>>> import numpy as np
>>> from numpy import linalg as LA
>>> np.set_printoptions(precision=2, suppress=True, linewidth=160)
>>> mat = np.load("layer17.npy")
>>> mat
array([[ 2.59,  0.1 ,  1.  ,  0.6 ],
       [ 4.26, -0.9 ,  0.3 ,  1.1 ],
       [-0.01,  0.9 , -0.1 ,  0.  ],
       [-0.62, -1.4 , -0.4 , -0.1 ],
       [-1.2 ,  0.1 ,  0.2 , -0.4 ],
       [-3.2 , -1.  , -0.7 , -0.9 ],
       [-3.93,  0.1 , -0.2 , -0.9 ],
       [ 0.79, -1.1 , -1.7 ,  0.2 ],
       [-0.63,  1.2 , -0.4 , -0.1 ],
       [ 2.44,  0.3 , -1.2 ,  0.7 ],
       [-9.79,  0.4 ,  0.7 , -2.4 ],
       [-0.13,  0.2 ,  0.  ,  0.1 ],
       [ 1.9 ,  0.1 , -0.1 ,  0.4 ],
       [ 2.9 , -2.2 ,  0.2 ,  0.7 ]])
>>> # column 0 is much longer than the rest
>>> Y = np.c_[mat[:, :2] @ np.array([[0, 2], [1, 0]]), np.array([1, 2, 2, -1, -1, 0, -2, 2, -2, 0, 2, 0, 2, -2])]
>>> Y
array([[  0.1 ,   5.18,   1.  ],
       [ -0.9 ,   8.52,   2.  ],
       [  0.9 ,  -0.02,   2.  ],
       [ -1.4 ,  -1.24,  -1.  ],
       [  0.1 ,  -2.4 ,  -1.  ],
       [ -1.  ,  -6.4 ,   0.  ],
       [  0.1 ,  -7.86,  -2.  ],
       [ -1.1 ,   1.58,   2.  ],
       [  1.2 ,  -1.26,  -2.  ],
       [  0.3 ,   4.88,   0.  ],
       [  0.4 , -19.58,   2.  ],
       [  0.2 ,  -0.26,   0.  ],
       [  0.1 ,   3.8 ,   2.  ],
       [ -2.2 ,   5.8 ,  -2.  ]])
>>> np.round(LA.lstsq(mat, Y[:, 0])[0], 2) + 0
array([0., 1., 0., 0.])
>>> LA.matrix_rank(np.c_[mat, Y])
np.int64(5)
